$ ipython --no-banner

In [1]: import numpy as np

In [2]: np.set_printoptions(precision=2, suppress=True, linewidth=100, sign=" ")

In [3]: B = np.array([[0], [0], [2], [0], [0], [0], [2], [2], [1]])

In [4]: cent = np.array([[0, 1, -1, -2, 3, 3, 3, -2, 0, -1, -3, 3, 0, -2]])

In [5]: rng = np.random.default_rng(86786)

In [6]: mat = B @ cent + 0.1 * rng.normal(size=(9, 14))

In [7]: mat.round(2) + 0
Out[7]: 
array([[ 0.01, -0.09,  0.24,  0.26, -0.07,  0.2 , -0.06,  0.05, -0.13,  0.01,  0.02,  0.03,  0.22,
         0.05],
       [-0.02, -0.07,  0.09, -0.11, -0.16, -0.05, -0.15,  0.11, -0.06,  0.11,  0.  , -0.11, -0.18,
        -0.04],
       [ 0.08,  1.91, -1.88, -3.89,  5.92,  6.22,  5.89, -3.77,  0.05, -1.96, -5.95,  6.03, -0.06,
        -4.06],
       [ 0.07, -0.01, -0.12,  0.05, -0.06,  0.28,  0.04, -0.09, -0.04, -0.06, -0.09,  0.02,  0.01,
         0.02],
       [-0.13, -0.05,  0.03,  0.  ,  0.14,  0.01, -0.06,  0.02, -0.08, -0.1 ,  0.05,  0.01,  0.15,
         0.17],
       [-0.22,  0.04,  0.11, -0.03,  0.08, -0.05, -0.01,  0.18,  0.02, -0.05,  0.11,  0.19,  0.01,
         0.03],
       [-0.07,  2.06, -1.88, -3.99,  5.96,  5.9 ,  5.92, -3.99,  0.05, -2.03, -6.11,  5.95,  0.12,
        -3.96],
       [ 0.09,  2.04, -2.  , -3.94,  5.8 ,  6.03,  6.05, -4.1 ,  0.14, -1.79, -6.1 ,  6.05,  0.16,
        -3.98],
       [ 0.08,  1.  , -0.93, -2.1 ,  3.  ,  2.9 ,  2.98, -2.13,  0.01, -0.94, -3.01,  3.1 ,  0.08,
        -1.99]])

In [8]: left, sigma = np.linalg.svd(mat)
---------------------------------------------------------------------------
ValueError                                Traceback (most recent call last)
Cell In[8], line 1
----> 1 left, sigma = np.linalg.svd(mat)

ValueError: too many values to unpack (expected 2)

In [9]: left, sigma, Vh = np.linalg.svd(mat, full_matrices=False)

In [10]: np.abs(left[:, 0]).round(6).argmax()
Out[10]: np.int64(7)

In [11]: np.allclose(left * sigma @ Vh, mat)
Out[11]: True

In [12]: left.shape, sigma.shape, Vh.shape
Out[12]: ((9, 9), (9,), (9, 14))

In [13]: left, sigma, Vh = np.linalg.svd(mat)

In [14]: sigma
Out[14]: array([ 27.84,   0.57,   0.52,   0.46,   0.29,   0.26,   0.2 ,   0.18,   0.1 ])

In [15]: B = left[:, :1] @ np.diag(sigma[:1]) @ Vh[:1]

In [16]: round(float(np.linalg.norm(mat - B) / np.linalg.norm(mat)), 2)
Out[16]: 0.04

In [17]: np.round(np.abs(mat - B).max(), 2)
Out[17]: np.float64(0.23)

In [18]: np.linalg.cond(mat) > 100
Out[18]: np.True_

In [19]: round(np.linalg.norm(mat, 2) / np.linalg.norm(mat), 2)
Out[19]: np.float64(1.0)

In [20]: np.linalg.matrix_rank(mat, rtol=0.1)
Out[20]: np.int64(1)

In [21]: [round(float(x), 2) for x in np.linalg.svd(mat, compute_uv=False)[:3]]
Out[21]: [27.84, 0.57, 0.52]

In [22]: x = np.array([-2, 1, 1, 1, -2, 1, 1, -2, 2, 1, 1, -1, -1, 3])

In [23]: np.sign((mat @ x).round(6))
Out[23]: array([ 1.,  1., -1.,  1., -1., -1., -1., -1., -1.])

In [24]: mat @ x
Out[24]: array([  0.22,   0.03, -22.16,   0.17,  -0.03,  -0.03, -21.79, -21.13, -11.14])

In [25]: x @ mat
---------------------------------------------------------------------------
ValueError                                Traceback (most recent call last)
Cell In[25], line 1
----> 1 x @ mat

ValueError: matmul: Input operand 1 has a mismatch in its core dimension 0, with gufunc signature (n?,k),(k,m?)->(n?,m?) (size 9 is different from 14)

In [26]: J = np.loadtxt("sample5.csv", delimiter=",")

In [27]: J.round(2) + 0
Out[27]: 
array([[-0.35,  0.52,  0.2 ,  0.18, -0.44, -0.56, -0.17],
       [-0.35, -0.55,  0.1 ,  0.28,  0.44, -0.4 , -0.35],
       [-0.35,  0.14, -0.91,  0.  ,  0.1 , -0.07,  0.09],
       [-0.41, -0.43,  0.12,  0.08, -0.37,  0.  ,  0.7 ],
       [ 0.53, -0.4 , -0.29, -0.18, -0.44, -0.5 , -0.1 ],
       [ 0.41,  0.22,  0.  ,  0.48,  0.39, -0.36,  0.52],
       [ 0.12, -0.11, -0.16,  0.79, -0.36,  0.38, -0.25]])

In [28]: def softmax(z):
    ...:     e = np.exp(z - z.max(axis=-1, keepdims=True))
    ...:     return e / e.sum(axis=-1, keepdims=True)
    ...: 

In [29]: softmax(J[3])
Out[29]: array([ 0.09,  0.09,  0.16,  0.15,  0.1 ,  0.14,  0.28])

In [30]: softmax(J).sum(axis=1)
Out[30]: array([ 1.,  1.,  1.,  1.,  1.,  1.,  1.])

In [31]: softmax(J[3] + -3)
Out[31]: array([ 0.09,  0.09,  0.16,  0.15,  0.1 ,  0.14,  0.28])

In [32]: S = J @ J.T / np.sqrt(7)

In [33]: softmax(S)[3] @ J
Out[33]: array([-0.08, -0.11, -0.12,  0.22, -0.11, -0.2 ,  0.1 ])

In [34]: softmax(S)
Out[34]: 
array([[ 0.2 ,  0.13,  0.13,  0.13,  0.13,  0.13,  0.13],
       [ 0.13,  0.2 ,  0.13,  0.13,  0.13,  0.13,  0.13],
       [ 0.13,  0.13,  0.2 ,  0.13,  0.13,  0.13,  0.13],
       [ 0.13,  0.13,  0.13,  0.2 ,  0.13,  0.13,  0.13],
       [ 0.13,  0.13,  0.13,  0.13,  0.2 ,  0.13,  0.13],
       [ 0.13,  0.13,  0.13,  0.13,  0.13,  0.2 ,  0.13],
       [ 0.13,  0.13,  0.13,  0.13,  0.13,  0.13,  0.2 ]])

In [35]: softmax(S).round(6).argmax(axis=1)
Out[35]: array([ 0,  1,  2,  3,  4,  5,  6])

In [36]: q, V = np.linalg.qr(J[:, :3])[0], np.linalg.qr(J[:, 3:])[0]

In [37]: sigma = np.linalg.svd(q.T @ V, compute_uv=False)

In [38]: (sigma > 0.9).sum()
Out[38]: np.int64(0)

In [39]: np.degrees(np.arccos(sigma.clip(0, 1)))
Out[39]: array([ 90.,  90.,  90.])

In [40]: round(np.linalg.norm(q @ q.T - V @ V.T, 2), 2)
Out[40]: np.float64(1.0)

In [41]: x = np.array([1, -2, 2, 0, 2, 3, 0])

In [42]: np.linalg.norm(J @ x) <= np.linalg.norm(J, 2) * np.linalg.norm(x) + 1e-9
Out[42]: np.True_

In [43]: J @ x
Out[43]: array([-3.55,  0.62, -2.48, -0.04, -1.6 , -0.32,  0.44])

In [44]: (J * x).sum(axis=1)
Out[44]: array([-3.55,  0.62, -2.48, -0.04, -1.6 , -0.32,  0.44])

In [45]: (J @ x).argmax()
Out[45]: np.int64(1)

In [46]: np.sign((J @ x).round(6))
Out[46]: array([-1.,  1., -1., -1., -1., -1.,  1.])

In [47]: W0 = np.loadtxt("dump.csv", delimiter=",")

In [48]: W0
Out[48]: 
array([[   0.29,  -21.01,  -19.  ,  -78.47,  -81.5 , -102.05,  101.99,  -80.18],
       [   0.56,  -18.3 ,  -20.59,  -80.38,  -78.93, -101.24,   97.23,  -79.73],
       [  -0.09,  -19.61,  -21.45,  -79.36,  -80.37,  -99.36,  101.23,  -81.77],
       [  -0.15,  -19.54,  -21.36,  -79.42,  -79.79, -100.08,   99.09,  -78.51],
       [  -0.81,  -20.67,  -19.69,  -80.55,  -80.21,  -99.42,  101.23,  -81.71],
       [   1.77,  -17.57,  -20.  ,  -81.17,  -81.29, -100.02,   99.24,  -79.  ],
       [   0.32,  -20.42,  -21.6 ,  -80.58,  -77.87, -100.84,   99.71,  -81.  ],
       [  -0.63,  -18.41,  -20.22,  -80.66,  -79.38,  -99.59,   99.92,  -78.53],
       [  -0.27,  -20.47,  -20.74,  -81.22,  -80.03,  -98.69,   98.73,  -79.24],
       [   0.04,  -19.35,  -21.26,  -80.43,  -77.55,  -98.31,   99.55,  -79.94],
       [   0.1 ,  -21.4 ,  -18.85,  -80.66,  -81.08,  -98.49,   99.92,  -79.56],
       [   0.68,  -17.98,  -22.76,  -79.81,  -80.87, -100.29,   98.73,  -80.5 ],
       [   0.  ,  -19.72,  -20.55,  -80.62,  -78.27,  -97.46,  101.96,  -80.12],
       [   0.03,  -21.46,  -20.54,  -81.3 ,  -79.86,  -99.92,   99.63,  -81.31],
       [  -0.93,  -19.42,  -20.91,  -82.15,  -79.4 , -101.48,  101.18,  -79.78],
       [   0.7 ,  -18.06,  -19.27,  -79.88,  -79.41,  -98.97,  101.38,  -79.48],
       [   1.17,  -20.79,  -21.12,  -81.12,  -79.01,  -99.77,  100.88,  -79.23],
       [   0.22,  -20.52,  -21.53,  -80.8 ,  -79.8 , -101.22,  100.15,  -80.08],
       [   0.87,  -21.15,  -20.71,  -80.8 ,  -79.15,  -98.4 ,  101.27,  -80.25],
       [  -1.01,  -21.67,  -20.66,  -80.02,  -81.44, -101.44,   99.02,  -79.1 ],
       [  -0.89,  -22.67,  -18.58,  -80.33,  -81.28,  -97.94,   99.99,  -78.3 ],
       [  -0.91,  -19.44,  -20.28,  -78.96,  -78.99,  -98.49,   98.56,  -79.16]])

In [49]: C2 = np.cov(W0, rowvar=False)

In [50]: np.linalg.eigvalsh(C2)[::-1]
Out[50]: array([ 2.65,  1.97,  1.65,  1.22,  0.73,  0.59,  0.39,  0.37])

In [51]: np.argwhere(np.triu(np.abs(np.corrcoef(W0.T)) > 0.8, 1))
Out[51]: array([], shape=(0, 2), dtype=int64)

In [52]: C2.shape
Out[52]: (8, 8)

In [53]: np.polyfit(W0[:, 2], W0[:, 5], 1)
Out[53]: array([  0.32, -93.22])

In [54]: np.argsort(-W0.std(axis=0).round(6), kind="stable")
Out[54]: array([ 1,  5,  6,  4,  2,  7,  3,  0])

In [55]: np.corrcoef(W0.T)
Out[55]: 
array([[ 1.  ,  0.38, -0.17, -0.1 ,  0.06, -0.06,  0.02, -0.07],
       [ 0.38,  1.  , -0.32,  0.05,  0.24, -0.09, -0.24,  0.08],
       [-0.17, -0.32,  1.  ,  0.11, -0.38,  0.25,  0.27,  0.29],
       [-0.1 ,  0.05,  0.11,  1.  , -0.22, -0.05, -0.01, -0.01],
       [ 0.06,  0.24, -0.38, -0.22,  1.  ,  0.25,  0.01, -0.14],
       [-0.06, -0.09,  0.25, -0.05,  0.25,  1.  ,  0.14,  0.12],
       [ 0.02, -0.24,  0.27, -0.01,  0.01,  0.14,  1.  , -0.33],
       [-0.07,  0.08,  0.29, -0.01, -0.14,  0.12, -0.33,  1.  ]])
